$ python -q
>>> import numpy as np
>>> np.set_printoptions(precision=3, suppress=True, linewidth=100)
>>> A = np.loadtxt("run12.csv", delimiter=",")
>>> A
array([[ 0.3, -1.2,  0.2,  0.6,  0.3, -0.9, -0.7, -0.7,  0.7, -0.7],
       [ 0.2, -1.3,  0.5, -0.3,  0.3, -1.2,  0.3, -1.5,  0.6, -0.4],
       [-0.2, -0.5,  0.6,  0.3,  1.3, -0.2, -1.4,  1.8,  0.9, -0.1],
       [ 0.1,  0.6,  0.2, -0.2, -0.9,  1.1, -0.9, -0.6, -1.2, -0.5],
       [ 0.3,  0.6,  1.3,  0.6,  0.4, -2.4, -1.4,  1.3, -0.7,  0.3],
       [-0.9, -0.9, -1.6, -0.2, -2.2,  0.7,  0.3,  0.4,  0.2,  1.3],
       [-0.9, -1.3, -1.5,  1.4,  0.2,  0.2,  0.6, -0.8, -2.4, -0.1],
       [-3. ,  3.5,  0.5,  4. ,  7.5, -7. , -7.5,  0.5,  2.5,  1.5],
       [ 1.1, -0.8,  0.6,  0.5, -1.7,  0. ,  0.7,  1.3, -2.2, -0.6],
       [-1.8,  0.2,  0.5, -0.9,  0.4,  0.4,  0. , -0.3,  0.2, -0.9],
       [ 0.7,  1. , -0.6, -2.3, -0.8,  0.6,  1. ,  0.8,  0.2,  0.8],
       [-0.8, -0.5, -1.8,  0.8, -0.6,  0.5, -0.4,  0. , -1. , -1.6],
       [-0.1,  0.3, -1.3,  0.4,  1.6,  0.9,  1.8, -0.6,  0.8, -1.6],
       [-0.8, -1.8,  1. ,  0.1,  0.4, -0.8, -0.8, -1.1,  0.2, -1.2],
       [-0.9,  2.2, -0.4,  0.7,  1. , -0.7, -0.6, -1.8,  0.8, -0.3],
       [-1.1,  0.5,  0.6,  0.5, -2.1, -0.9, -0.8, -0.5, -2.3, -1.3],
       [-0.4, -0.8,  1. , -0.3,  1.1,  1. ,  0.4,  0.7,  0.3,  1.4],
       [ 0.1, -0.8,  0.9, -0.2,  0.5,  1. ,  1. , -0.7,  0.7,  1.6],
       [-0.6, -0.4,  0.3,  1.6, -0.5,  1.1,  0.6, -0.3,  0.4,  0.1],
       [-0.1,  2.4,  0.4, -0.2, -0.6,  0.1,  0. , -0.9,  0.5, -1.2],
       [-0.1,  0.3,  0.8,  0.7, -0.6, -1.3,  0.7, -0.2, -1.6,  1. ],
       [-1.2,  0. , -0.7, -1.9, -0.3,  2. ,  0.3,  1. ,  1.2,  0. ],
       [ 0.1, -0.5, -1.6,  1.1, -1.2, -0.6,  1.1, -1.5, -0.6, -1.3],
       [ 0. ,  0.8, -2.2,  1. ,  1.4, -1.3,  0.4, -1.6,  0.9, -1.5],
       [-0.4,  1.8, -0.1,  0.4, -0.4, -0.2, -1.3,  0.1, -0.8,  1.5],
       [-0.2,  1.7,  0.8, -1. ,  0.7, -1.6,  1.3,  0.1,  1.7, -1.2],
       [-0.7,  0.6, -1.5, -0.4, -1.2, -0.9, -0.3, -0.7, -1.4,  0.6],
       [ 0.5, -0.3,  0.8,  1. ,  0.1,  0.3, -1.5, -0.6,  1.3, -1.8]])
>>> dist = np.linalg.norm(A[:, None] - A[None], axis=-1)
>>> dist.shape
(28, 28)
>>> dist[:5, :5]
array([[0.   , 1.658, 3.102, 3.614, 3.763],
       [1.658, 0.   , 4.139, 3.994, 4.408],
       [3.102, 4.139, 0.   , 4.338, 3.265],
       [3.614, 3.994, 4.338, 0.   , 4.537],
       [3.763, 4.408, 3.265, 4.537, 0.   ]])
>>> dist.mean(axis=1).argmax()
np.int64(7)
>>> dist[4].round(6).argsort(kind="stable")[:4]
array([ 4,  2, 20, 24])
>>> rng = np.random.default_rng(28)
>>> A2 = A + rng.integers(-2, 3, (28, 1)) @ rng.integers(-2, 3, (1, 10))
>>> A2
array([[ -0.7,   0.8,   1.2,  -0.4,   0.3,  -2.9,   1.3,  -0.7,   2.7,   0.3],
       [ -1.8,   2.7,   2.5,  -2.3,   0.3,  -5.2,   4.3,  -1.5,   4.6,   1.6],
       [  0.8,  -2.5,  -0.4,   1.3,   1.3,   1.8,  -3.4,   1.8,  -1.1,  -1.1],
       [ -1.9,   4.6,   2.2,  -2.2,  -0.9,  -2.9,   3.1,  -0.6,   2.8,   1.5],
       [ -1.7,   4.6,   3.3,  -1.4,   0.4,  -6.4,   2.6,   1.3,   3.3,   2.3],
       [ -1.9,   1.1,  -0.6,  -1.2,  -2.2,  -1.3,   2.3,   0.4,   2.2,   2.3],
       [ -1.9,   0.7,  -0.5,   0.4,   0.2,  -1.8,   2.6,  -0.8,  -0.4,   0.9],
       [ -1. ,  -0.5,  -1.5,   6. ,   7.5,  -3. , -11.5,   0.5,  -1.5,  -0.5],
       [  3.1,  -4.8,  -1.4,   2.5,  -1.7,   4. ,  -3.3,   1.3,  -6.2,  -2.6],
       [  0.2,  -3.8,  -1.5,   1.1,   0.4,   4.4,  -4. ,  -0.3,  -3.8,  -2.9],
       [ -1.3,   5. ,   1.4,  -4.3,  -0.8,  -3.4,   5. ,   0.8,   4.2,   2.8],
       [  0.2,  -2.5,  -2.8,   1.8,  -0.6,   2.5,  -2.4,   0. ,  -3. ,  -2.6],
       [  0.9,  -1.7,  -2.3,   1.4,   1.6,   2.9,  -0.2,  -0.6,  -1.2,  -2.6],
       [ -2.8,   2.2,   3. ,  -1.9,   0.4,  -4.8,   3.2,  -1.1,   4.2,   0.8],
       [  0.1,   0.2,  -1.4,   1.7,   1. ,   1.3,  -2.6,  -1.8,  -1.2,  -1.3],
       [ -3.1,   4.5,   2.6,  -1.5,  -2.1,  -4.9,   3.2,  -0.5,   1.7,   0.7],
       [  0.6,  -2.8,   0. ,   0.7,   1.1,   3. ,  -1.6,   0.7,  -1.7,   0.4],
       [  0.1,  -0.8,   0.9,  -0.2,   0.5,   1. ,   1. ,  -0.7,   0.7,   1.6],
       [ -2.6,   3.6,   2.3,  -0.4,  -0.5,  -2.9,   4.6,  -0.3,   4.4,   2.1],
       [ -1.1,   4.4,   1.4,  -1.2,  -0.6,  -1.9,   2. ,  -0.9,   2.5,  -0.2],
       [ -0.1,   0.3,   0.8,   0.7,  -0.6,  -1.3,   0.7,  -0.2,  -1.6,   1. ],
       [ -0.2,  -2. ,  -1.7,  -0.9,  -0.3,   4. ,  -1.7,   1. ,  -0.8,  -1. ],
       [ -1.9,   3.5,   0.4,  -0.9,  -1.2,  -4.6,   5.1,  -1.5,   3.4,   0.7],
       [ -2. ,   4.8,  -0.2,  -1. ,   1.4,  -5.3,   4.4,  -1.6,   4.9,   0.5],
       [ -1.4,   3.8,   0.9,  -0.6,  -0.4,  -2.2,   0.7,   0.1,   1.2,   2.5],
       [ -2.2,   5.7,   2.8,  -3. ,   0.7,  -5.6,   5.3,   0.1,   5.7,   0.8],
       [  1.3,  -3.4,  -3.5,   1.6,  -1.2,   3.1,  -4.3,  -0.7,  -5.4,  -1.4],
       [  2.5,  -4.3,  -1.2,   3. ,   0.1,   4.3,  -5.5,  -0.6,  -2.7,  -3.8]])
>>> np.abs(A2 - A).sum(axis=1)
array([12., 24., 12., 24., 24., 12., 12., 24., 24., 24., 24., 12., 12., 24., 12., 24., 12.,  0.,
       24., 12.,  0., 12., 24., 24., 12., 24., 24., 24.])
>>> np.round(np.linalg.svd(A2 - A, compute_uv=False), 3) + 0
array([37.683,  0.   ,  0.   ,  0.   ,  0.   ,  0.   ,  0.   ,  0.   ,  0.   ,  0.   ])
>>> C2 = np.cov(A, rowvar=False)
>>> C2.shape
(10, 10)
>>> A.std(axis=0)
array([0.8  , 1.238, 1.014, 1.134, 1.728, 1.616, 1.647, 0.92 , 1.218, 1.068])
>>> np.argwhere(np.triu(np.abs(np.corrcoef(A.T)) > 0.8, 1))
array([], shape=(0, 2), dtype=int64)
>>> np.linalg.eigvalsh(C2)[::-1]
array([8.662, 1.91 , 1.719, 1.251, 1.022, 0.742, 0.526, 0.457, 0.367, 0.212])
>>> np.argsort(-A.std(axis=0).round(6), kind="stable")
array([4, 6, 5, 1, 8, 3, 9, 2, 7, 0])
>>> u = np.array([-1, 5])
>>> np.polyval(u, A[13])
array([5.8, 6.8, 4. , 4.9, 4.6, 5.8, 5.8, 6.1, 4.8, 6.2])
>>> np.convolve(A[13], u)
array([  0.8,  -2.2, -10. ,   4.9,   0.1,   2.8,  -3.2,  -2.9,  -5.7,   2.2,  -6. ])
>>> F = np.load("arr.npy")
>>> F
array([[ 1.3  , -0.6  ,  2.649,  0.1  ,  0.3  ,  0.5  ,  0.1  , -1.6  ,  1.3  ],
       [-1.5  , -1.3  , -1.224, -1.8  ,  0.6  , -0.2  ,  0.2  ,  0.7  ,  0.   ],
       [ 0.7  , -1.6  ,  9.24 ,  2.7  ,  0.8  ,  1.8  ,  1.9  ,  0.4  ,  0.3  ],
       [-1.4  ,  1.5  ,  8.408,  1.5  , -1.1  ,  1.6  , -0.9  , -0.8  ,  0.3  ],
       [ 0.3  , -2.8  , -6.929, -0.9  ,  1.4  , -1.4  ,  0.3  , -1.   ,  0.2  ],
       [ 1.1  ,  0.1  , -0.541,  1.6  , -1.1  , -0.2  ,  1.7  , -0.1  ,  1.8  ],
       [-0.6  ,  0.7  ,  2.184,  0.1  ,  0.1  ,  0.5  ,  0.3  , -1.5  , -0.6  ],
       [ 0.2  ,  0.7  ,  2.13 , -1.3  , -0.7  ,  0.5  ,  0.3  ,  1.8  , -1.2  ],
       [ 0.6  ,  0.5  ,  0.624, -1.7  ,  3.5  ,  0.2  ,  0.6  ,  1.1  ,  0.8  ],
       [-0.5  ,  0.4  , 11.844, -1.9  ,  0.1  ,  2.4  ,  1.1  ,  0.5  , -1.4  ],
       [ 0.2  ,  0.   ,  6.025,  0.   , -0.1  ,  1.2  ,  0.2  , -0.1  , -0.2  ],
       [ 0.8  , -0.9  , -4.724,  1.2  , -0.1  , -0.9  , -0.1  ,  0.6  , -1.1  ],
       [ 0.3  ,  1.1  ,  0.873, -0.8  , -1.7  ,  0.1  , -1.3  , -1.6  ,  0.9  ],
       [-0.3  , -1.9  , -4.959, -0.2  ,  1.6  , -1.2  ,  0.1  , -0.7  , -0.2  ]])
>>> lab = rng.permutation(9)
>>> A2 = F[:, lab] * rng.choice([-1, 1], 9)
>>> A2
array([[  0.6  ,  -1.6  ,  -0.5  ,  -2.649,  -1.3  ,   0.3  ,  -0.1  ,  -0.1  ,   1.3  ],
       [  1.3  ,   0.7  ,   0.2  ,   1.224,   1.5  ,   0.6  ,  -0.2  ,   1.8  ,   0.   ],
       [  1.6  ,   0.4  ,  -1.8  ,  -9.24 ,  -0.7  ,   0.8  ,  -1.9  ,  -2.7  ,   0.3  ],
       [ -1.5  ,  -0.8  ,  -1.6  ,  -8.408,   1.4  ,  -1.1  ,   0.9  ,  -1.5  ,   0.3  ],
       [  2.8  ,  -1.   ,   1.4  ,   6.929,  -0.3  ,   1.4  ,  -0.3  ,   0.9  ,   0.2  ],
       [ -0.1  ,  -0.1  ,   0.2  ,   0.541,  -1.1  ,  -1.1  ,  -1.7  ,  -1.6  ,   1.8  ],
       [ -0.7  ,  -1.5  ,  -0.5  ,  -2.184,   0.6  ,   0.1  ,  -0.3  ,  -0.1  ,  -0.6  ],
       [ -0.7  ,   1.8  ,  -0.5  ,  -2.13 ,  -0.2  ,  -0.7  ,  -0.3  ,   1.3  ,  -1.2  ],
       [ -0.5  ,   1.1  ,  -0.2  ,  -0.624,  -0.6  ,   3.5  ,  -0.6  ,   1.7  ,   0.8  ],
       [ -0.4  ,   0.5  ,  -2.4  , -11.844,   0.5  ,   0.1  ,  -1.1  ,   1.9  ,  -1.4  ],
       [ -0.   ,  -0.1  ,  -1.2  ,  -6.025,  -0.2  ,  -0.1  ,  -0.2  ,  -0.   ,  -0.2  ],
       [  0.9  ,   0.6  ,   0.9  ,   4.724,  -0.8  ,  -0.1  ,   0.1  ,  -1.2  ,  -1.1  ],
       [ -1.1  ,  -1.6  ,  -0.1  ,  -0.873,  -0.3  ,  -1.7  ,   1.3  ,   0.8  ,   0.9  ],
       [  1.9  ,  -0.7  ,   1.2  ,   4.959,   0.3  ,   1.6  ,  -0.1  ,   0.2  ,  -0.2  ]])
>>> U, _, Vh = np.linalg.svd(F.T @ A2)
>>> np.round(np.linalg.lstsq(F, A2)[0], 3) + 0
array([[ 0.,  0.,  0.,  0., -1.,  0.,  0.,  0.,  0.],
       [-1.,  0.,  0.,  0.,  0.,  0.,  0.,  0.,  0.],
       [ 0.,  0.,  0., -1.,  0.,  0.,  0.,  0.,  0.],
       [ 0.,  0.,  0.,  0.,  0.,  0.,  0., -1.,  0.],
       [ 0.,  0.,  0.,  0.,  0.,  1.,  0.,  0.,  0.],
       [ 0.,  0., -1.,  0.,  0.,  0.,  0.,  0.,  0.],
       [ 0.,  0.,  0.,  0.,  0.,  0., -1.,  0.,  0.],
       [ 0.,  1.,  0.,  0.,  0.,  0.,  0.,  0.,  0.],
       [ 0.,  0.,  0.,  0.,  0.,  0.,  0.,  0.,  1.]])
>>> np.round(U @ Vh, 3) + 0
array([[ 0.,  0.,  0.,  0., -1.,  0.,  0.,  0.,  0.],
       [-1.,  0.,  0.,  0.,  0.,  0.,  0.,  0.,  0.],
       [ 0.,  0.,  0., -1.,  0.,  0.,  0.,  0.,  0.],
       [ 0.,  0.,  0.,  0.,  0.,  0.,  0., -1.,  0.],
       [ 0.,  0.,  0.,  0.,  0.,  1.,  0.,  0.,  0.],
       [ 0.,  0., -1.,  0.,  0.,  0.,  0.,  0.,  0.],
       [ 0.,  0.,  0.,  0.,  0.,  0., -1.,  0.,  0.],
       [ 0.,  1.,  0.,  0.,  0.,  0.,  0.,  0.,  0.],
       [ 0.,  0.,  0.,  0.,  0.,  0.,  0.,  0.,  1.]])
>>> lab
array([1, 7, 5, 2, 0, 4, 6, 3, 8])
>>> W0 = np.loadtxt("a.csv", delimiter=",")
>>> W0
array([[ 3., -3.,  0.,  2., -3.],
       [-3.,  3., -3.,  0.,  2.],
       [ 2., -3.,  3., -3.,  0.],
       [ 0.,  2., -3.,  3., -3.],
       [-3.,  0.,  2., -3.,  3.]])
>>> (W0 @ W0)[0]
array([ 27., -14.,  -3.,  21., -30.])
>>> np.sort(np.abs(np.fft.fft(W0[0]))), np.sort(np.linalg.svd(W0, compute_uv=False))
(array([1.   , 1.267, 1.267, 8.683, 8.683]), array([1.   , 1.267, 1.267, 8.683, 8.683]))
>>> np.fft.fft(W0[0])
array([-1.   +0.j   , -0.472+1.176j,  8.472-1.902j,  8.472+1.902j, -0.472-1.176j])
>>> np.allclose(W0 @ W0.T, W0.T @ W0)
True
>>> A2 = np.array([[-3, 0, -2, -2, 0, 0, 1, -3, 0, 0],
...     [3, -3, -3, -1, 2, -1, 1, 0, 2, 2],
...     [2, -3, 1, 0, -2, -3, 3, -2, 3, 3],
...     [2, 1, 1, 0, -1, 1, 0, 2, -3, 1],
...     [1, -1, 0, -3, 2, 3, 1, 3, 0, -1],
...     [3, -1, -1, 1, 2, -1, 2, 0, 2, 3],
...     [2, -3, 0, -2, 1, 1, 2, -3, 1, 3],
...     [-1, -1, 1, 2, 3, 2, 0, 1, 2, 2],
...     [2, -3, -1, 0, 0, 2, 2, -2, 0, 1],
...     [3, -1, 0, -2, -1, -2, 3, 2, 0, -3]])
>>> mat = np.triu(A2)
>>> mat
array([[-3,  0, -2, -2,  0,  0,  1, -3,  0,  0],
       [ 0, -3, -3, -1,  2, -1,  1,  0,  2,  2],
       [ 0,  0,  1,  0, -2, -3,  3, -2,  3,  3],
       [ 0,  0,  0,  0, -1,  1,  0,  2, -3,  1],
       [ 0,  0,  0,  0,  2,  3,  1,  3,  0, -1],
       [ 0,  0,  0,  0,  0, -1,  2,  0,  2,  3],
       [ 0,  0,  0,  0,  0,  0,  2, -3,  1,  3],
       [ 0,  0,  0,  0,  0,  0,  0,  1,  2,  2],
       [ 0,  0,  0,  0,  0,  0,  0,  0,  0,  1],
       [ 0,  0,  0,  0,  0,  0,  0,  0,  0, -3]])
>>> np.round(np.linalg.norm(mat, 2) / np.linalg.norm(mat), 3)
np.float64(0.701)
>>> np.argsort(-np.linalg.norm(mat, axis=0).round(6), kind="stable")[:3]
array([9, 7, 8])
>>> np.linalg.cond(mat) > 100
np.True_
>>> [round(float(x), 3) for x in np.linalg.svd(mat, compute_uv=False)[:3]]
[10.031, 5.855, 5.634]
>>> X = np.loadtxt("sample1.csv", delimiter=",")
>>> X
array([[0., 3., 0., 2., 2., 3., 2., 1., 1.],
       [0., 0., 2., 3., 2., 1., 2., 3., 3.],
       [0., 0., 0., 3., 2., 0., 3., 0., 1.],
       [0., 0., 0., 0., 3., 1., 3., 0., 1.],
       [0., 0., 0., 0., 0., 1., 3., 0., 0.],
       [0., 0., 0., 0., 0., 0., 3., 1., 0.],
       [0., 0., 0., 0., 0., 0., 0., 0., 1.],
       [0., 0., 0., 0., 0., 0., 0., 0., 2.],
       [0., 0., 0., 0., 0., 0., 0., 0., 0.]])
>>> U, sigma, Vh = np.linalg.svd(X)
>>> np.argmax(sigma[:-1] / (sigma[1:] + 1e-6)) + 1
np.int64(7)
>>> A2 = U[:, :7] @ np.diag(sigma[:7]) @ Vh[:7]
>>> round(float(np.linalg.norm(X - A2) / np.linalg.norm(X)), 3)
0.0
>>> round(float(np.linalg.norm(X - A2, 2)), 3), round(float(sigma[7]), 3)
(0.0, 0.0)
>>> u = np.array([-1, -3, -3])
>>> np.correlate(X[6], X[3], "full")
array([0., 0., 0., 0., 0., 0., 0., 0., 1., 0., 3., 1., 3., 0., 0., 0., 0.])
>>> np.cross(X[6, :3], X[3, :3])
array([0., 0., 0.])
>>> K = np.load("test14.npy")
>>> K
array([[2, 2, 0, 1, 2, 1, 2, 2, 0, 2, 2, 0],
       [2, 1, 2, 0, 1, 2, 2, 2, 2, 1, 2, 0],
       [0, 0, 0, 2, 1, 0, 1, 1, 1, 2, 0, 1],
       [0, 2, 0, 0, 0, 2, 0, 2, 2, 2, 0, 0],
       [2, 1, 0, 2, 2, 2, 1, 1, 1, 2, 0, 2],
       [2, 2, 2, 1, 2, 2, 2, 2, 1, 1, 1, 0]])
>>> P = F @ np.linalg.solve(F.T @ F, F.T)
>>> P @ F[:, 2]
array([ 2.649, -1.224,  9.24 ,  8.408, -6.929, -0.541,  2.184,  2.13 ,  0.624, 11.844,  6.025,
       -4.724,  0.873, -4.959])
>>> round(np.trace(P), 3)
np.float64(9.0)
>>> np.allclose(P @ P, P)
True
>>> A2 = K[0, 0] * K[1:] - np.outer(K[1:, 0], K[0])
>>> A2
array([[ 0, -2,  4, -2, -2,  2,  0,  0,  4, -2,  0,  0],
       [ 0,  0,  0,  4,  2,  0,  2,  2,  2,  4,  0,  2],
       [ 0,  4,  0,  0,  0,  4,  0,  4,  4,  4,  0,  0],
       [ 0, -2,  0,  2,  0,  2, -2, -2,  2,  0, -4,  4],
       [ 0,  0,  4,  0,  0,  2,  0,  0,  2, -2, -2,  0]])
>>> np.linalg.matrix_rank(A2), np.linalg.matrix_rank(K)
(np.int64(5), np.int64(6))
>>> np.flatnonzero(~A2.round(6).any(axis=1))
array([], dtype=int64)
